% python3 -q
>>> import numpy as np
>>> np.set_printoptions(precision=1, suppress=True, linewidth=200)
>>> def rd(a):
...     return np.round(a, 1) + 0
... 
>>> W0 = np.loadtxt("mat.csv", delimiter=",")
>>> W0
array([[ 0., -1.,  2., -1.],
       [ 0.,  0.,  2.,  0.],
       [ 0.,  0.,  0., -3.],
       [ 0.,  0.,  0.,  0.]])
>>> np.unique(W0.round(6), axis=0).shape
(4, 4)
>>> np.allclose(W0[:-1].T @ np.linalg.lstsq(W0[:-1].T, W0[-1])[0], W0[-1])
True
>>> rd(W0 @ np.linalg.pinv(W0) @ W0)
array([[ 0., -1.,  2., -1.],
       [ 0.,  0.,  2.,  0.],
       [ 0.,  0.,  0., -3.],
       [ 0.,  0.,  0.,  0.]])
>>> Y = np.array([[2, 0], [-2, -1]])
>>> W2 = np.kron(Y, W0)
>>> np.linalg.matrix_rank(W2)
np.int64(6)
>>> W2
array([[ 0., -2.,  4., -2.,  0., -0.,  0., -0.],
       [ 0.,  0.,  4.,  0.,  0.,  0.,  0.,  0.],
       [ 0.,  0.,  0., -6.,  0.,  0.,  0., -0.],
       [ 0.,  0.,  0.,  0.,  0.,  0.,  0.,  0.],
       [-0.,  2., -4.,  2., -0.,  1., -2.,  1.],
       [-0., -0., -4., -0., -0., -0., -2., -0.],
       [-0., -0., -0.,  6., -0., -0., -0.,  3.],
       [-0., -0., -0., -0., -0., -0., -0., -0.]])
>>> (W0 + W0.T) / 2
array([[ 0. , -0.5,  1. , -0.5],
       [-0.5,  0. ,  1. ,  0. ],
       [ 1. ,  1. ,  0. , -1.5],
       [-0.5,  0. , -1.5,  0. ]])
>>> K = np.load("w.npy")
>>> K
array([[-2.,  0.,  0.,  0.],
       [ 0.,  3.,  3.,  2.],
       [ 0., -3.,  2.,  0.],
       [ 0., -3., -3., -1.]])
>>> blk = np.stack([K, 5 * K, K[::-1]])
>>> np.linalg.matrix_rank(blk.reshape(3, -1))
np.int64(2)
>>> w1 = np.array([[0, -1, 1, -1, -2, 0],
...     [-1, -1, 2, 0, -3, -3],
...     [0, 1, -3, 1, -3, -2],
...     [2, -2, 2, 2, -2, 2]])
>>> c = np.array([3, -2, 2, 1, -3, -1])
>>> act = np.maximum(K @ w1 + c, 0)
>>> rd((act > 0).mean(axis=0))
array([1. , 0.2, 0.5, 0.8, 0.5, 0.5])
>>> (act > 0).astype(int)
array([[1, 0, 0, 1, 1, 0],
       [1, 0, 1, 1, 0, 0],
       [1, 1, 0, 1, 0, 1],
       [1, 0, 1, 0, 1, 1]])
>>> act
array([[ 3.,  0.,  0.,  3.,  1.,  0.],
       [ 4.,  0.,  3.,  8.,  0.,  0.],
       [ 6.,  3.,  0.,  3.,  0.,  4.],
       [ 4.,  0.,  3.,  0., 17., 12.]])
>>> W2 = np.array([[0, 1], [2, 0], [0, 1], [2, 2], [0, 0], [1, 2]])
>>> act @ W2
array([[ 6.,  9.],
       [16., 23.],
       [16., 20.],
       [12., 31.]])
